$ ipython --no-banner

In [1]: import numpy as np

In [2]: np.set_printoptions(precision=2, suppress=True, linewidth=200, floatmode="fixed")

In [3]: mat = np.load("dump.npy")

In [4]: print(mat)
[[3.00 0.00 0.00]
 [0.00 3.00 2.00]
 [0.00 0.00 7.00]]

In [5]: print(np.linalg.matrix_power(mat, 3))
[[ 27.00   0.00   0.00]
 [  0.00  27.00 158.00]
 [  0.00   0.00 343.00]]

In [6]: mat.inv()
Traceback (most recent call last):
  Cell In[6], line 1
    mat.inv()
AttributeError: 'numpy.ndarray' object has no attribute 'inv'


In [7]: (mat - mat.T) / 2
Out[7]: 
array([[ 0.00,  0.00,  0.00],
       [ 0.00,  0.00,  1.00],
       [ 0.00, -1.00,  0.00]])

In [8]: (mat + mat.T) / 2
Out[8]: 
array([[3.00, 0.00, 0.00],
       [0.00, 3.00, 1.00],
       [0.00, 1.00, 7.00]])

In [9]: print(np.trace(mat))
13.0

In [10]: np.allclose(mat @ mat.T, mat.T @ mat)
Out[10]: False

In [11]: print(mat @ mat)
[[ 9.00  0.00  0.00]
 [ 0.00  9.00 20.00]
 [ 0.00  0.00 49.00]]

In [12]: (mat != 0).astype(int)
Out[12]: 
array([[1, 0, 0],
       [0, 1, 1],
       [0, 0, 1]])

In [13]: print(round(np.linalg.det(mat), 2))
63.0

In [14]: np.sort(np.linalg.eigvals(mat).real)
Out[14]: array([3.00, 3.00, 7.00])

In [15]: T = np.stack([mat, -1 * mat, mat[::-1]])

In [16]: print(T.sum(axis=0))
[[0.00 0.00 7.00]
 [0.00 3.00 2.00]
 [3.00 0.00 0.00]]

In [17]: np.linalg.norm(T, axis=(1, 2))
Out[17]: array([8.43, 8.43, 8.43])

In [18]: T.shape
Out[18]: (3, 3, 3)

In [19]: np.einsum("bij,cij->bc", T, T)
Out[19]: 
array([[ 71.00, -71.00,  13.00],
       [-71.00,  71.00, -13.00],
       [ 13.00, -13.00,  71.00]])

In [20]: np.linalg.det(T)
Out[20]: array([ 63.00, -63.00, -63.00])

In [21]: w1 = np.array([[1, 2, 0, -3, 0], [-3, -2, -1, 3, 2], [1, 0, 1, 0, -2]])

In [22]: c = np.array([-2, -2, 2, 3, -1])

In [23]: H = np.maximum(mat @ w1 + c, 0)

In [24]: np.linalg.matrix_rank(H)
Out[24]: np.int64(3)

In [25]: Z = np.array([[3, 3, 1], [-2, -2, 3], [1, -2, 2], [0, 3, -3], [-1, -3, 2]])

In [26]: (H @ Z).round(6).argmax(axis=1)
Out[26]: array([2, 1, 0])

In [27]: other = np.array([[-2, 0, 2], [2, -1, -2], [-2, 0, 1]])

In [28]: data = other - other.T

In [29]: data
Out[29]: 
array([[ 0, -2,  4],
       [ 2,  0, -2],
       [-4,  2,  0]])

In [30]: rng = np.random.default_rng(165)

In [31]: z = rng.permutation(3)

In [32]: print(z)
[2 0 1]

In [33]: other = data[z][:, z]

In [34]: print(other)
[[ 0 -4  2]
 [ 4  0 -2]
 [-2  2  0]]

In [35]: np.diag(other)
Out[35]: array([0, 0, 0])

In [36]: np.allclose(other, data)
Out[36]: False

In [37]: U, sigma, Vt = np.linalg.svd(data)

In [38]: evecs = Vt[:(sigma > 1e-8).sum()]

In [39]: x0 = data[0] + 5 * data[2] + rng.integers(2) * np.eye(3)[2]

In [40]: x0
Out[40]: array([-20.00,   8.00,   5.00])

In [41]: round(np.linalg.norm(x0 - evecs.T @ evecs @ x0), 2)
Out[41]: np.float64(0.41)

In [42]: evecs.T @ evecs
Out[42]: 
array([[ 0.83, -0.33, -0.17],
       [-0.33,  0.33, -0.33],
       [-0.17, -0.33,  0.83]])

In [43]: np.diag(evecs.T @ evecs)
Out[43]: array([0.83, 0.33, 0.83])

In [44]: print(np.unique(data.round(6), axis=0).shape)
(3, 3)

In [45]: round(np.linalg.norm(data, 2) / np.linalg.norm(data), 2)
Out[45]: np.float64(0.71)

In [46]: x0 = np.array([2, 1, 0])

In [47]: np.linalg.norm(data @ x0) <= np.linalg.norm(data, 2) * np.linalg.norm(x0) + 1e-9
Out[47]: np.True_

In [48]: np.einsum("ij,j->i", data, x0)
Out[48]: array([-2,  4, -6])

In [49]: print(data * x0)
[[ 0 -2  0]
 [ 4  0  0]
 [-8  2  0]]

In [50]: data @ x0
Out[50]: array([-2,  4, -6])

In [51]: data @ np.eye(3)[0]
Out[51]: array([ 0.00,  2.00, -4.00])

In [52]: other = np.array([[1, 2, 1, 3], [2, 6, 9, 9], [1, 0, 2, 9], [3, 2, 6, 3]])

In [53]: arr = other + other.T

In [54]: arr
Out[54]: 
array([[ 2,  4,  2,  6],
       [ 4, 12,  9, 11],
       [ 2,  9,  4, 15],
       [ 6, 11, 15,  6]])

In [55]: ev, evecs = np.linalg.eig(arr)

In [56]: print(ev)
[ 32.40 -10.66   0.91   1.35]

In [57]: np.round(arr @ evecs[:, 0] - ev[0] * evecs[:, 0], 2) + 0
Out[57]: array([0.00, 0.00, 0.00, 0.00])

In [58]: other = np.array([[0, 2, -1], [3, 1, -3]])

In [59]: Z = np.kron(other, mat)

In [60]: round(np.linalg.norm(Z, 2), 2), np.round(np.linalg.norm(other, 2) * np.linalg.norm(mat, 2), 2)
Out[60]: (np.float64(33.29), np.float64(33.29))

In [61]: m1 = np.loadtxt("case3.csv", delimiter=",")

In [62]: m1
Out[62]: 
array([[ 0.80,  0.87,  0.40],
       [ 0.10,  0.37,  0.20],
       [-0.30, -2.42, -1.20],
       [ 0.50, -0.84, -0.40],
       [-0.90,  0.79,  0.40],
       [-0.60, -2.37, -1.20],
       [-0.20, -1.64, -0.80],
       [-0.40, -0.02,  0.00],
       [-0.20,  2.76,  1.40],
       [-1.00, -0.79, -0.40],
       [ 1.10,  2.03,  1.00],
       [-0.60,  3.91,  1.90],
       [-1.00,  3.82,  1.90],
       [-0.60,  0.83,  0.40],
       [-0.20,  3.42,  1.70],
       [ 1.00,  0.05,  0.00],
       [-0.80, -1.63, -0.80],
       [-0.10,  0.41,  0.20],
       [-0.40,  3.80,  1.90],
       [ 0.90, -1.16, -0.60],
       [ 0.10, -3.21, -1.60],
       [-0.70,  1.78,  0.90],
       [-1.00, -2.89, -1.40],
       [-1.80, -1.79, -0.90],
       [ 0.40,  1.16,  0.60],
       [-0.50,  0.54,  0.30],
       [ 0.20, -0.01,  0.00],
       [ 0.40, -1.57, -0.80]])

In [63]: other = m1 / np.sqrt((m1 ** 2).mean(axis=1, keepdims=True))

In [64]: other[27]
Out[64]: array([ 0.38, -1.50, -0.77])

In [65]: np.linalg.matrix_rank(other) == np.linalg.matrix_rank(m1)
Out[65]: np.True_

In [66]: np.linalg.norm(other, axis=1)
Out[66]: array([1.73, 1.73, 1.73, 1.73, 1.73, 1.73, 1.73, 1.73, 1.73, 1.73, 1.73, 1.73, 1.73, 1.73, 1.73, 1.73, 1.73, 1.73, 1.73, 1.73, 1.73, 1.73, 1.73, 1.73, 1.73, 1.73, 1.73, 1.73])

In [67]: dist = np.linalg.norm(m1[:, None] - m1[None], axis=-1)

In [68]: np.unravel_index(dist.round(6).argmax(), dist.shape)
Out[68]: (np.int64(11), np.int64(20))

In [69]: np.linalg.matrix_rank(dist ** 2)
Out[69]: np.int64(5)

In [70]: dist[3].round(6).argsort(kind="stable")[:4]
Out[70]: array([ 3, 19, 27, 26])

In [71]: x0 = np.array([4, 0, 5])

In [72]: y = m1 @ x0

In [73]: np.round(np.linalg.lstsq(m1, y)[0], 2) + 0
Out[73]: array([4.00, 0.00, 5.00])

In [74]: y = y + 0.1 * rng.normal(size=28)

In [75]: y
Out[75]: 
array([  5.21,   1.32,  -7.08,  -0.05,  -1.78,  -8.45,  -5.03,  -1.52,   6.19,  -5.84,   9.34,   7.12,   5.61,  -0.24,   7.68,   3.96,  -7.14,   0.46,   7.90,   0.67,  -7.55,   1.54, -10.95, -11.69,
         4.64,  -0.48,   0.88,  -2.26])

In [76]: c, *_ = np.linalg.lstsq(m1, y)

In [77]: c
Out[77]: array([3.98, 0.56, 3.87])

In [78]: c.round()
Out[78]: array([4.00, 1.00, 4.00])

In [79]: print([round(float(np.linalg.norm(np.linalg.solve(m1.T @ m1 + lam * np.eye(3), m1.T @ y))), 2) for lam in (0, 1, 10, 100)])
[5.58, 4.31, 3.13, 1.42]

In [80]: print(np.round(m1.T @ (y - m1 @ c), 2) + 0)
[0.00 0.00 0.00]

In [81]: other = np.array([[3, -2], [0, 0]])

In [82]: W0 = np.tile(other, (2, 2))

In [83]: W0
Out[83]: 
array([[ 3, -2,  3, -2],
       [ 0,  0,  0,  0],
       [ 3, -2,  3, -2],
       [ 0,  0,  0,  0]])

In [84]: print(round(float(np.linalg.norm(W0, 2) / np.linalg.norm(W0)), 2))
1.0

In [85]: rank = np.linalg.matrix_rank(W0)

In [86]: rank
Out[86]: np.int64(1)

In [87]: N = np.linalg.svd(W0)[2][rank:].T

In [88]: [int(np.linalg.matrix_rank(np.delete(W0, i, axis=0))) for i in range(4)]
Out[88]: [1, 1, 1, 1]

In [89]: [int(np.linalg.matrix_rank(W0[:, :j + 1])) for j in range(4)]
Out[89]: [1, 1, 1, 1]

In [90]: np.allclose(W0 @ N, 0)
Out[90]: True

In [91]: np.round(W0 @ N, 2) + 0
Out[91]: 
array([[0.00, 0.00, 0.00],
       [0.00, 0.00, 0.00],
       [0.00, 0.00, 0.00],
       [0.00, 0.00, 0.00]])

In [92]: [int(np.linalg.matrix_rank(W0[:i])) for i in range(1, len(W0) + 1)]
Out[92]: [1, 1, 1, 1]

In [93]: N.shape
Out[93]: (4, 3)

In [94]: U, sigma, Vt = np.linalg.svd(W0)

In [95]: evecs = Vt[:(sigma > 1e-8).sum()]

In [96]: x0 = W0[2] + -2 * W0[3] + rng.integers(2) * np.eye(4)[1]

In [97]: x0
Out[97]: array([ 3.00, -1.00,  3.00, -2.00])

In [98]: np.round(np.linalg.norm(x0 - evecs.T @ evecs @ x0), 2)
Out[98]: np.float64(0.92)

In [99]: np.diag(evecs.T @ evecs)
Out[99]: array([0.35, 0.15, 0.35, 0.15])

In [100]: print(W0 @ np.linalg.pinv(W0) @ W0)
[[ 3.00 -2.00  3.00 -2.00]
 [ 0.00  0.00  0.00  0.00]
 [ 3.00 -2.00  3.00 -2.00]
 [ 0.00  0.00  0.00  0.00]]

In [101]: np.linalg.lstsq(W0[:-1].T, W0[-1])[2]
Out[101]: np.int32(1)

In [102]: z = rng.permutation(4)

In [103]: z
Out[103]: array([3, 0, 1, 2])

In [104]: other = W0[z][:, z]

In [105]: np.round(np.sort(np.abs(np.linalg.eigvals(other))), 2) + 0
Out[105]: array([0.00, 0.00, 0.00, 6.00])

In [106]: M = np.loadtxt("sample6.csv", delimiter=",")

In [107]: M
Out[107]: 
array([[ 0.06,  0.10, -0.21],
       [ 0.10,  0.16, -0.35],
       [-0.21, -0.35,  0.78]])

In [108]: # looks like rank 1

In [109]: np.unique(M.round(6), axis=0).shape
Out[109]: (3, 3)

In [110]: print(round(float(np.trace(np.linalg.pinv(M) @ M)), 2))
1.0

In [111]: np.abs(np.diag(np.linalg.qr(M)[1])) > 1e-9
Out[111]: array([ True, False, False])

In [112]: X = np.load("layer17.npy")

In [113]: X
Out[113]: 
array([[-0.27, -0.59, -0.76],
       [ 0.95, -0.28, -0.12],
       [-0.14, -0.76,  0.64]])

In [114]: hat = np.triu(np.array([[1, 0, 1], [-2, -1, 3], [-3, 3, 1]]), 1) + np.eye(3)

In [115]: other = hat @ X @ np.linalg.inv(hat)

In [116]: round(np.trace(other), 2), round(np.trace(X), 2)
Out[116]: (np.float64(0.09), np.float64(0.09))

In [117]: np.poly(other)
Out[117]: array([ 1.00, -0.09,  0.09, -1.00])

In [118]: hat @ X - X @ hat
Out[118]: 
array([[-0.14, -0.76,  2.70],
       [-0.41, -2.27,  1.80],
       [ 0.00,  0.00,  2.40]])

In [119]: np.linalg.matrix_rank(other)
Out[119]: np.int64(3)

In [120]: x0 = np.array([1, 1, -1])

In [121]: round(float(np.linalg.norm(x0)), 2), round(float(np.linalg.norm(X @ x0)), 2)
Out[121]: (1.73, 1.73)

In [122]: print(np.sort(np.abs(np.degrees(np.angle(np.linalg.eigvals(X))))))
[  0.00 117.01 117.01]

In [123]: z = rng.permutation(3)

In [124]: other = X[:, z] * rng.choice([-1, 1], 3)

In [125]: other
Out[125]: 
array([[ 0.27, -0.76, -0.59],
       [-0.95, -0.12, -0.28],
       [ 0.14,  0.64, -0.76]])

In [126]: U, _, Vt = np.linalg.svd(X.T @ other)

In [127]: print(np.round(np.linalg.lstsq(X, other)[0], 2) + 0)
[[-1.00  0.00  0.00]
 [ 0.00  0.00  1.00]
 [ 0.00  1.00  0.00]]

In [128]: z
Out[128]: array([0, 2, 1])

In [129]: F = np.loadtxt("out15.csv", delimiter=",")

In [130]: print(F)
[[ 1.00 -1.00 -2.00  1.00]
 [ 3.00  0.00  1.00  3.00]
 [ 0.00  2.00  2.00  1.00]
 [ 3.00  0.00 -1.00  0.00]
 [ 2.00 -1.00  1.00  1.00]
 [ 0.00  0.00  0.00  0.00]
 [ 2.00  0.00 -4.00  0.00]
 [ 2.00  2.00 -2.00  1.00]
 [ 1.00  1.00  0.00  2.00]
 [ 2.00  0.00 -4.00  0.00]
 [ 0.00  2.00  2.00  1.00]
 [ 0.00  0.00  0.00  0.00]
 [ 0.00  0.00  0.00  0.00]
 [ 3.00  0.00 -1.00  0.00]
 [ 1.00  1.00 -2.00 -1.00]
 [ 1.00  1.00 -2.00 -1.00]
 [ 3.00  0.00 -1.00  0.00]
 [ 0.00  0.00  0.00  0.00]
 [ 1.00  1.00 -2.00 -1.00]
 [ 0.00  0.00  0.00  0.00]
 [ 3.00 -2.00 -1.00  2.00]]

In [131]: Xs = (F - F.mean(axis=0)) / F.std(axis=0)

In [132]: Xs.std(axis=0)
Out[132]: array([1.00, 1.00, 1.00, 1.00])

In [133]: c = np.linalg.lstsq(np.delete(Xs, 2, axis=1), Xs[:, 2])[0]

In [134]: c
Out[134]: array([-0.48,  0.09,  0.59])

In [135]: Z = F[[0, 16]].astype(float)

In [136]: for _ in range(3):
     ...:     z = np.linalg.norm(F[:, None] - Z, axis=-1).argmin(axis=1)
     ...:     Z = np.array([F[z == j].mean(axis=0) for j in range(2)])
     ...: 

In [137]: z
Out[137]: array([0, 1, 1, 1, 1, 0, 0, 1, 1, 0, 1, 0, 0, 1, 0, 0, 1, 0, 0, 0, 1])

In [138]: print(np.abs(Z[1] - Z[0]).argmax())
2

In [139]: Z[1] - Z[0]
Out[139]: array([1.27, 0.22, 1.45, 1.28])

In [140]: np.bincount(z)
Out[140]: array([11, 10])
